>>> import numpy as np
>>> np.set_printoptions(precision=4, suppress=True, linewidth=120, floatmode="fixed")
>>> K = np.load("m.npy")
>>> K
array([[ 1,  0,  0],
       [-1,  0,  2],
       [-2,  1,  1]])
>>> out = np.linalg.inv(K)
>>> np.linalg.det(K) * out
array([[-2.0000,  0.0000,  0.0000],
       [-3.0000,  1.0000, -2.0000],
       [-1.0000, -1.0000, -0.0000]])
>>> np.allclose(out, K.T)
False
>>> out
array([[ 1.0000, -0.0000, -0.0000],
       [ 1.5000, -0.5000,  1.0000],
       [ 0.5000,  0.5000,  0.0000]])
>>> K @ out
array([[1.0000, 0.0000, 0.0000],
       [0.0000, 1.0000, 0.0000],
       [0.0000, 0.0000, 1.0000]])
>>> x0 = np.array([2, 4, 5])
>>> target = out @ x0
>>> target
array([2.0000, 6.0000, 3.0000])
>>> print(np.linalg.solve(out, 3 * target))
[ 6.0000 12.0000 15.0000]
>>> np.linalg.solve(out, target)
array([2.0000, 4.0000, 5.0000])
>>> rng = np.random.default_rng(902334)
>>> labels = rng.permutation(3)
>>> out = K[:, labels] * rng.choice([-1, 1], 3)
>>> out
array([[ 0,  1,  0],
       [ 0, -1, -2],
       [ 1, -2, -1]])
>>> U, _, VT = np.linalg.svd(K.T @ out)
>>> print(np.round(U @ VT, 4) + 0)
[[ 0.0000  1.0000  0.0000]
 [ 1.0000  0.0000  0.0000]
 [ 0.0000  0.0000 -1.0000]]
>>> out = K / np.sqrt((K ** 2).mean(axis=1, keepdims=True))
>>> np.linalg.matrix_rank(out) == np.linalg.matrix_rank(K)
np.True_
>>> np.linalg.matrix_rank(K - K.mean(axis=1, keepdims=True))
np.int64(2)
>>> K - K.mean(axis=1, keepdims=True)
array([[ 0.6667, -0.3333, -0.3333],
       [-1.3333, -0.3333,  1.6667],
       [-2.0000,  1.0000,  1.0000]])
>>> m1 = np.load("test15.npy")
>>> print(m1)
[[ 1.2160 -1.2161  2.7419]
 [ 5.3914  1.0055 -5.3924]
 [ 4.7909  0.0263 -2.2846]
 [ 3.9142 -0.7446  0.0736]
 [ 3.9310  0.9413 -4.4383]
 [ 1.8804 -0.2452 -0.4411]
 [ 5.0661 -0.2862 -1.5384]
 [ 2.8285 -1.2100  1.8139]
 [ 0.0590  0.0354 -0.0653]
 [ 4.5213  0.2545 -2.9580]
 [ 0.0194 -0.0478 -0.1358]
 [ 5.6761  0.6113 -4.6563]
 [ 4.4609  0.3336 -2.9965]]
>>> G = np.cov(m1, rowvar=False)
>>> np.linalg.eigvalsh(G)[::-1]
array([9.1422, 1.5235, 0.0018])
>>> G
array([[ 3.8973,  0.6212, -3.5219],
       [ 0.6212,  0.5057, -1.6780],
       [-3.5219, -1.6780,  6.2646]])
>>> np.argwhere(np.triu(np.abs(np.corrcoef(m1.T)) > 0.8, 1))
array([[1, 2]])
>>> np.argsort(-m1.std(axis=0).round(6), kind="stable")
array([2, 0, 1])
>>> np.polyfit(m1[:, 0], m1[:, 2], 1)
array([-0.9037,  1.4819])
>>> m1.std(axis=0)
array([1.8967, 0.6832, 2.4047])
>>> G.shape
(3, 3)
>>> print(np.median(m1, axis=0))
[ 3.9310  0.0263 -1.5384]
